% ipython --no-banner

In [1]: import numpy as np

In [2]: np.set_printoptions(suppress=True, linewidth=160)

In [3]: tidy = lambda a: np.round(a, 2) + 0

In [4]: X = np.array([[-6.07, 7.41, 3.64],
   ...:     [-6.07, -8.65, 5.52],
   ...:     [-6.09, -8.02, 4.82],
   ...:     [2.95, -4.94, -3.88],
   ...:     [-6.38, -8.1, 5.38],
   ...:     [5.36, -4.88, -3.84],
   ...:     [3.04, -4.79, -4.74],
   ...:     [-5.99, -8.35, 3.61],
   ...:     [3.06, -5.76, -4.58],
   ...:     [-4.96, 5.53, 4.22],
   ...:     [-5.75, 6.26, 5.56],
   ...:     [-5.98, -8.26, 4.2],
   ...:     [2.53, -4.1, -5.24],
   ...:     [-6.9, -9.02, 3.72]])

In [5]: Ac = (X - X.mean(axis=0)) / X.std(axis=0)

In [6]: tidy(Ac.std(axis=0))
Out[6]: array([1., 1., 1.])

In [7]: np.argwhere(np.abs(Ac) > 2)
Out[7]: array([[0, 1]])

In [8]: coef = np.linalg.lstsq(np.delete(Ac, 1, axis=1), Ac[:, 1])[0]

In [9]: tidy(1 - np.var(Ac[:, 1] - np.delete(Ac, 1, axis=1) @ coef))
Out[9]: np.float64(0.03)

In [10]: np.abs(coef).argmax()
Out[10]: np.int64(1)

In [11]: W2 = X[[9, 6]].astype(float)

In [12]: for _ in range(6):
    ...:     z = np.linalg.norm(X[:, None] - W2, axis=-1).argmin(axis=1)
    ...:     W2 = np.array([X[z == j].mean(axis=0) for j in range(2)])
    ...: 

In [13]: z
Out[13]: array([0, 1, 1, 1, 1, 1, 1, 1, 1, 0, 0, 1, 1, 1])

In [14]: tidy(W2[1] - W2[0])
Out[14]: array([  3.73, -13.21,  -4.02])

In [15]: tidy(W2)
Out[15]: 
array([[-5.59,  6.4 ,  4.47],
       [-1.86, -6.81,  0.45]])

In [16]: Ac = X - X.mean(axis=0)

In [17]: vecs = np.linalg.svd(Ac)[2][:2]

In [18]: M2 = Ac - Ac @ vecs.T @ vecs

In [19]: np.linalg.norm(M2, axis=1).round(6).argmax()
Out[19]: np.int64(5)

In [20]: tidy(M2.std(axis=0))
Out[20]: array([0.54, 0.02, 0.57])

In [21]: tidy(np.linalg.norm(M2) / np.linalg.norm(Ac))
Out[21]: np.float64(0.09)

In [22]: tidy(np.cov(Ac @ vecs.T, rowvar=False))
Out[22]: 
array([[43.5 ,  0.  ],
       [ 0.  , 33.21]])

In [23]: blk = np.stack([X, 2 * X, X[::-1]])

In [24]: np.linalg.matrix_rank(blk)
Out[24]: array([3, 3, 3])

In [25]: blk.shape
Out[25]: (3, 14, 3)

In [26]: tidy(np.einsum("bij,cij->bc", blk, blk))
Out[26]: 
array([[1350.56, 2701.11,  219.09],
       [2701.11, 5402.22,  438.18],
       [ 219.09,  438.18, 1350.56]])

In [27]: Ac = X - X.mean(axis=1)
Traceback (most recent call last):
  Cell In[27], line 1
    Ac = X - X.mean(axis=1)
ValueError: operands could not be broadcast together with shapes (14,3) (14,) 


In [28]: Ac = X - X.mean(axis=0)

In [29]: left, s, VT = np.linalg.svd(Ac, full_matrices=False)

In [30]: tidy(VT[0] * np.sign(VT[0, np.abs(VT[0]).argmax()]))
Out[30]: array([ 0.67, -0.36, -0.65])

In [31]: np.searchsorted(np.cumsum(s ** 2) / (s ** 2).sum(), 0.9) + 1
Out[31]: np.int64(2)

In [32]: tidy(Ac.mean(axis=0))
Out[32]: array([0., 0., 0.])

In [33]: np.linalg.matrix_rank(Ac)
Out[33]: np.int64(3)

In [34]: mat = np.load("test11.npy")

In [35]: mat
Out[35]: 
array([[-0.49,  0.12,  0.  ],
       [ 0.79, -0.24,  0.  ],
       [ 0.56, -0.14,  0.  ],
       [ 0.35, -0.08,  0.  ],
       [-0.91,  0.33,  0.  ],
       [-0.62,  0.16,  0.  ],
       [ 0.09, -0.02,  0.  ],
       [-0.95,  0.38,  0.  ],
       [-0.49,  0.12,  0.  ],
       [-0.79,  0.24,  0.  ],
       [ 0.82, -0.25,  0.  ],
       [ 0.82, -0.25,  0.  ],
       [-0.62,  0.16,  0.  ],
       [-0.89,  0.31,  0.  ],
       [-0.56,  0.14,  0.  ],
       [-0.42,  0.1 ,  0.  ],
       [-0.97,  0.45,  0.  ],
       [-0.79,  0.24,  0.  ],
       [ 0.  ,  0.  ,  0.  ],
       [-0.92,  0.35,  0.  ]])

In [36]: W1 = np.array([[-7, -6], [6, -6], [6, 8]])

In [37]: coef = np.array([0, 0])

In [38]: hid = np.maximum(mat @ W1 + coef, 0)

In [39]: (hid > 0).astype(int)
Out[39]: 
array([[1, 1],
       [0, 0],
       [0, 0],
       [0, 0],
       [1, 1],
       [1, 1],
       [0, 0],
       [1, 1],
       [1, 1],
       [1, 1],
       [0, 0],
       [0, 0],
       [1, 1],
       [1, 1],
       [1, 1],
       [1, 1],
       [1, 1],
       [1, 1],
       [0, 0],
       [1, 1]])

In [40]: np.linalg.matrix_rank(hid)
Out[40]: np.int64(2)

In [41]: W2 = np.array([[3, 2], [3, 1]])

In [42]: W1 @ W2
Out[42]: 
array([[-39, -20],
       [  0,   6],
       [ 42,  20]])

In [43]: (hid @ W2).round(6).argmax(axis=1)
Out[43]: array([0, 0, 0, 0, 0, 0, 0, 0, 0, 0, 0, 0, 0, 0, 0, 0, 0, 0, 0, 0])

In [44]: np.allclose(mat[:-1].T @ np.linalg.lstsq(mat[:-1].T, mat[-1])[0], mat[-1])
Out[44]: True

In [45]: np.abs(np.diag(np.linalg.qr(mat)[1])) > 1e-9
Out[45]: array([ True,  True, False])

In [46]: r = np.linalg.matrix_rank(mat)

In [47]: r
Out[47]: np.int64(2)

In [48]: N = np.linalg.svd(mat)[2][r:].T

In [49]: np.allclose(mat @ N, 0)
Out[49]: True

In [50]: mat @ N
Out[50]: 
array([[0.],
       [0.],
       [0.],
       [0.],
       [0.],
       [0.],
       [0.],
       [0.],
       [0.],
       [0.],
       [0.],
       [0.],
       [0.],
       [0.],
       [0.],
       [0.],
       [0.],
       [0.],
       [0.],
       [0.]])

In [51]: [int(np.linalg.matrix_rank(mat[:, :j + 1])) for j in range(3)]
Out[51]: [1, 2, 2]

In [52]: K = np.load("x.npy")

In [53]: K
Out[53]: 
array([[ 3,  0, -2],
       [ 2,  3,  2],
       [-3,  0,  3]])

In [54]: proj = np.triu(np.array([[3, 0, 2], [1, 0, 2], [3, 3, 0]]), 1) + np.eye(3)

In [55]: M2 = proj @ K @ np.linalg.inv(proj)

In [56]: np.trace(M2), np.trace(K)
Out[56]: (np.float64(9.0), np.int64(9))

In [57]: tidy(np.linalg.det(M2))
Out[57]: np.float64(9.0)

In [58]: M2
Out[58]: 
array([[-3.,  0., 10.],
       [-4.,  3., 10.],
       [-3.,  0.,  9.]])

In [59]: left, s, VT = np.linalg.svd(K)

In [60]: np.argmax(s[:-1] / (s[1:] + 1e-6)) + 1
Out[60]: np.int64(2)

In [61]: M2 = left[:, :2] @ np.diag(s[:2]) @ VT[:2]

In [62]: tidy(np.linalg.norm(K - M2) / np.linalg.norm(K))
Out[62]: np.float64(0.06)

In [63]: tidy(np.abs(K - M2).max())
Out[63]: np.float64(0.21)

In [64]: tidy(M2)
Out[64]: 
array([[ 2.86,  0.21, -2.17],
       [ 2.02,  2.98,  2.02],
       [-3.12,  0.17,  2.86]])

In [65]: np.linalg.matrix_rank(M2)
Out[65]: np.int64(2)
